$ python3 -q
>>> import numpy as np
>>> import numpy.linalg as la
>>> np.set_printoptions(precision=2, suppress=True, linewidth=160, sign=" ")
>>> def rd(a):
...     return np.round(a, 2) + 0
... 
>>> X = np.load("w.npy")
>>> print(X)
[[ 0  1  0  1]
 [ 1  1  1  1]
 [ 0  1  0  1]
 [ 1  1  1  1]]
>>> print(np.unique(X.round(6), axis=0).shape)
(2, 4)
>>> evals, vecs = la.eigh(X)
>>> rd(vecs.T @ vecs)
array([[ 1.,  0.,  0.,  0.],
       [ 0.,  1.,  0.,  0.],
       [ 0.,  0.,  1.,  0.],
       [ 0.,  0.,  0.,  1.]])
>>> rd(vecs.T @ X @ vecs)
array([[-1.24,  0.  ,  0.  ,  0.  ],
       [ 0.  ,  0.  ,  0.  ,  0.  ],
       [ 0.  ,  0.  ,  0.  ,  0.  ],
       [ 0.  ,  0.  ,  0.  ,  3.24]])
>>> rd(vecs @ np.diag(evals) @ vecs.T)
array([[ 0.,  1.,  0.,  1.],
       [ 1.,  1.,  1.,  1.],
       [ 0.,  1.,  0.,  1.],
       [ 1.,  1.,  1.,  1.]])
>>> np.unique(evals.round(6) + 0, return_counts=True)[1]
array([ 1,  2,  1])
>>> rd(np.abs(vecs[:, -1]))
array([ 0.37,  0.6 ,  0.37,  0.6 ])
>>> w1 = np.array([[6, 6, 9, 9], [0, 8, 3, 0], [5, 4, 3, 2], [8, 9, 8, 8]])
>>> c = np.array([5, 3, 3, 0])
>>> hid = np.maximum(X @ w1 + c, 0)
>>> la.matrix_rank(hid)
np.int64(2)
>>> (hid > 0).mean(axis=0)
array([ 1.,  1.,  1.,  1.])
>>> basis = np.array([[-2, -2], [-1, 0], [1, 0], [-1, 2]])
>>> hid @ basis
array([[-40, -10],
       [-71, -10],
       [-40, -10],
       [-71, -10]])
>>> left, s, Vh = la.svd(X)
>>> vecs = Vh[:(s > 1e-8).sum()]
>>> rng = np.random.default_rng(435)
>>> x = X[2] + -1 * X[1] + rng.integers(2) * np.eye(4)[2]
>>> x
array([-1.,  0.,  0.,  0.])
>>> la.matrix_rank(np.vstack([X, x]))
np.int64(3)
>>> rd(la.norm(x - vecs.T @ vecs @ x))
np.float64(0.71)
>>> rd(np.diag(vecs.T @ vecs))
array([ 0.5,  0.5,  0.5,  0.5])
>>> K = np.loadtxt("a.csv", delimiter=",")
>>> print(K)
[[ 5.03  5.01  1.    4.02]
 [ 4.99  4.99  0.99  3.98]
 [ 5.02  5.02  1.02  4.01]
 [ 5.    5.01  1.03  4.  ]
 [ 4.99  4.98  0.99  3.95]
 [ 5.02  4.97  1.    4.01]
 [ 4.99  5.    0.99  4.01]
 [ 3.02  4.01  1.07  5.  ]
 [ 2.99  3.99  1.    4.97]
 [ 2.99  4.02  1.    4.99]
 [ 3.02  3.99  0.97  5.  ]
 [ 2.98  4.    0.98  5.  ]
 [ 2.99  4.01  1.01  5.02]
 [ 3.01  4.03  1.01  4.99]]
>>> cen = (K - K.mean(axis=0)) / K.std(axis=0)
>>> rd(cen.std(axis=0))
array([ 1.,  1.,  1.,  1.])
>>> c = la.lstsq(np.delete(cen, 0, axis=1), cen[:, 0])[0]
>>> rd(1 - np.var(cen[:, 0] - np.delete(cen, 0, axis=1) @ c))
np.float64(1.0)
>>> rd(c)
array([ 0.69,  0.  , -0.31])
>>> A = np.load("mat.npy")
>>> A
array([[  0,   0,   0],
       [ 10,  11,   2],
       [  0,   0,   0],
       [  4,   5,   0],
       [  1,   2,   0],
       [ 22,  23,   6],
       [  7,   8,   1],
       [  0,   0,   0],
       [  0,   0,   0],
       [ 22,  23,   6],
       [  0,   0,   0],
       [ 16,  17,   4],
       [  0,   0,   0],
       [  0,   0,   0],
       [ 25,  26,   7],
       [  0,   0,   0],
       [ 28,  29,   8]])
>>> x = np.array([-3, -2, 2, 1])
>>> y = K @ x
>>> rd(la.solve(K.T @ K, K.T @ y))
array([-3., -2.,  2.,  1.])
>>> y = y + 0.3 * rng.normal(size=14)
>>> rd(y)
array([-19.26, -18.7 , -19.22, -18.98, -18.95, -18.27, -18.58, -10.02,  -9.55, -10.26, -10.25,  -9.4 ,  -9.71, -10.21])
>>> c, *_ = la.lstsq(K, y)
>>> c.round()
array([ 0., -6., -1.,  3.])
>>> rd(la.norm(y - K @ c))
np.float64(1.05)
>>> rd(c)
array([ 0.01, -5.96, -1.29,  3.06])
>>> r = la.matrix_rank(X)
>>> r
np.int64(2)
>>> null = la.svd(X)[2][r:].T
>>> rd(null @ null.T)
array([[ 0.5,  0. , -0.5,  0. ],
       [ 0. ,  0.5,  0. , -0.5],
       [-0.5,  0. ,  0.5,  0. ],
       [ 0. , -0.5,  0. ,  0.5]])
>>> cen = A - A.mean(axis=0)
>>> vecs = la.svd(cen)[2][:1]
>>> M2 = cen - cen @ vecs.T @ vecs
>>> rd(la.norm(M2) / la.norm(cen))
np.float64(0.03)
>>> print(rd(np.cov(cen @ vecs.T, rowvar=False)))
232.47
>>> la.norm(M2, axis=1).round(6).argmax()
np.int64(3)
>>> print(rd(np.diag(vecs.T @ vecs)))
[ 0.46  0.5   0.04]
>>> m1 = np.load("run16.npy")
>>> m1
array([[ 0,  1,  1,  1],
       [ 1,  1,  0,  2],
       [ 1,  1,  0,  2]])
>>> x = np.array([-1, 0, -2, 2])
>>> a = np.maximum(m1 @ x, 0)
>>> np.maximum(m1 @ x, 0) - np.maximum(-m1 @ x, 0)
array([ 0,  3,  3])
>>> rd(np.tanh(m1 @ x))
array([ 0.,  1.,  1.])
>>> np.flatnonzero(a > 1e-9)
array([ 1,  2])
>>> m1.T @ a
array([  6,   6,   0,  12])
>>> np.maximum(m1 @ (3 * x), 0)
array([ 0,  9,  9])
>>> M2 = m1 / np.sqrt((m1 ** 2).mean(axis=1, keepdims=True))
>>> print(rd(la.norm(M2, axis=1)))
[ 2.  2.  2.]
>>> m1 - m1.mean(axis=1, keepdims=True)
array([[-0.75,  0.25,  0.25,  0.25],
       [ 0.  ,  0.  , -1.  ,  1.  ],
       [ 0.  ,  0.  , -1.  ,  1.  ]])
>>> G = m1.T @ m1
>>> G
array([[ 2,  2,  0,  4],
       [ 2,  3,  1,  5],
       [ 0,  1,  1,  1],
       [ 4,  5,  1,  9]])
>>> rd(la.eigvalsh(G)[::-1])
array([ 13.68,   1.32,   0.  ,   0.  ])
>>> data = np.loadtxt("x.csv", delimiter=",")
>>> data
array([[ 0., -2.,  1.],
       [ 0.,  0.,  3.],
       [ 0.,  0.,  0.]])
>>> r = la.matrix_rank(data)
>>> r
np.int64(2)
>>> null = la.svd(data)[2][r:].T
>>> [int(la.matrix_rank(np.delete(data, i, axis=0))) for i in range(3)]
[1, 1, 2]
>>> [int(la.matrix_rank(data[:, :j + 1])) for j in range(3)]
[0, 1, 2]
>>> print(null[:, 0] / null[np.abs(null[:, 0]).round(6).argmax(), 0])
[ 1.  0.  0.]
>>> [int(la.matrix_rank(data[:i])) for i in range(1, len(data) + 1)]
[1, 2, 2]
>>> M2 = np.array([[-2, 1], [1, 0]])
>>> basis = np.kron(M2, data)
>>> la.matrix_rank(basis)
np.int64(4)
>>> rd(la.norm(basis, 2)), rd(la.norm(M2, 2) * la.norm(data, 2))
(np.float64(7.86), np.float64(7.86))
>>> basis.shape
(6, 6)
>>> left, s, Vh = la.svd(data)
>>> vecs = Vh[:(s > 1e-8).sum()]
>>> x = data[0] + 4 * data[2] + rng.integers(2) * np.eye(3)[2]
>>> x
array([ 0., -2.,  2.])
>>> rd(la.norm(x - vecs.T @ vecs @ x))
np.float64(0.0)
>>> np.allclose(vecs.T @ vecs @ x, x)
True
